In [1]: import numpy as np

In [2]: np.set_printoptions(precision=3, suppress=True, linewidth=120)

In [3]: def tidy(a):
   ...:     return np.round(a, 3) + 0
   ...: 

In [4]: K = np.load("case9.npy")

In [5]: print(K)
[[ 0.467  0.192 -0.152  0.343 -0.1  ]
 [ 2.675  1.823 -0.988  1.844 -0.902]
 [-1.977 -1.268  0.67  -1.355  0.676]
 [ 3.406  2.263 -1.044  2.27  -1.132]
 [-2.866 -1.927  0.948 -1.867  0.927]
 [-4.368 -2.934  1.402 -2.964  1.496]
 [ 5.409  3.599 -1.856  3.576 -1.886]
 [ 2.333  1.508 -0.713  1.539 -0.69 ]
 [ 3.396  2.29  -1.096  2.273 -1.123]
 [ 2.264  1.459 -0.771  1.527 -0.761]
 [-1.66  -1.186  0.509 -1.188  0.613]
 [ 0.563  0.314 -0.184  0.308 -0.205]
 [ 6.285  4.211 -2.11   4.129 -2.035]
 [ 2.295  1.603 -0.831  1.575 -0.801]
 [-0.802 -0.519  0.205 -0.484  0.268]
 [-2.137 -1.364  0.687 -1.405  0.75 ]
 [ 0.008  0.035 -0.083  0.04   0.009]
 [-0.69  -0.531  0.142 -0.458  0.225]
 [-3.122 -2.044  1.011 -2.006  1.054]
 [ 1.976  1.267 -0.633  1.271 -0.493]
 [-1.267 -0.827  0.433 -0.817  0.439]
 [ 0.053 -0.02   0.009 -0.017 -0.007]
 [-1.231 -0.821  0.444 -0.745  0.432]
 [-0.755 -0.531  0.282 -0.561  0.216]
 [ 3.992  2.682 -1.177  2.523 -1.207]
 [ 0.089  0.07  -0.009  0.025 -0.068]
 [ 5.125  3.353 -1.71   3.336 -1.668]
 [ 0.773  0.518 -0.275  0.554 -0.22 ]
 [-4.348 -2.923  1.418 -2.866  1.468]
 [ 0.881  0.545 -0.302  0.532 -0.245]
 [ 2.004  1.238 -0.691  1.272 -0.623]
 [-3.123 -2.164  1.051 -2.051  1.178]
 [ 2.299  1.486 -0.77   1.424 -0.727]
 [-2.186 -1.418  0.732 -1.558  0.763]
 [-0.233 -0.219  0.081 -0.157  0.057]
 [ 2.541  1.752 -0.897  1.746 -0.915]
 [ 3.613  2.42  -1.258  2.374 -1.2  ]
 [ 1.244  0.845 -0.429  0.951 -0.459]
 [ 0.605  0.528 -0.207  0.4   -0.208]
 [-2.543 -1.697  0.849 -1.66   0.908]
 [-5.539 -3.702  1.878 -3.712  1.864]]

In [6]: C = K[[13, 25]].astype(float)

In [7]: for _ in range(3):
   ...:     labels = np.linalg.norm(K[:, None] - C, axis=-1).argmin(axis=1)
   ...:     C = np.array([K[labels == j].mean(axis=0) for j in range(2)])
   ...: 

In [8]: print(labels)
[1 0 1 0 1 1 0 0 0 0 1 1 0 0 1 1 1 1 1 0 1 1 1 1 0 1 0 1 1 1 0 1 0 1 1 0 0 0 1 1 1]

In [9]: print(tidy(C[1] - C[0]))
[-4.595 -3.068  1.522 -3.049  1.53 ]

In [10]: print(tidy(C))
[[ 3.179  2.112 -1.061  2.102 -1.039]
 [-1.416 -0.956  0.462 -0.947  0.492]]
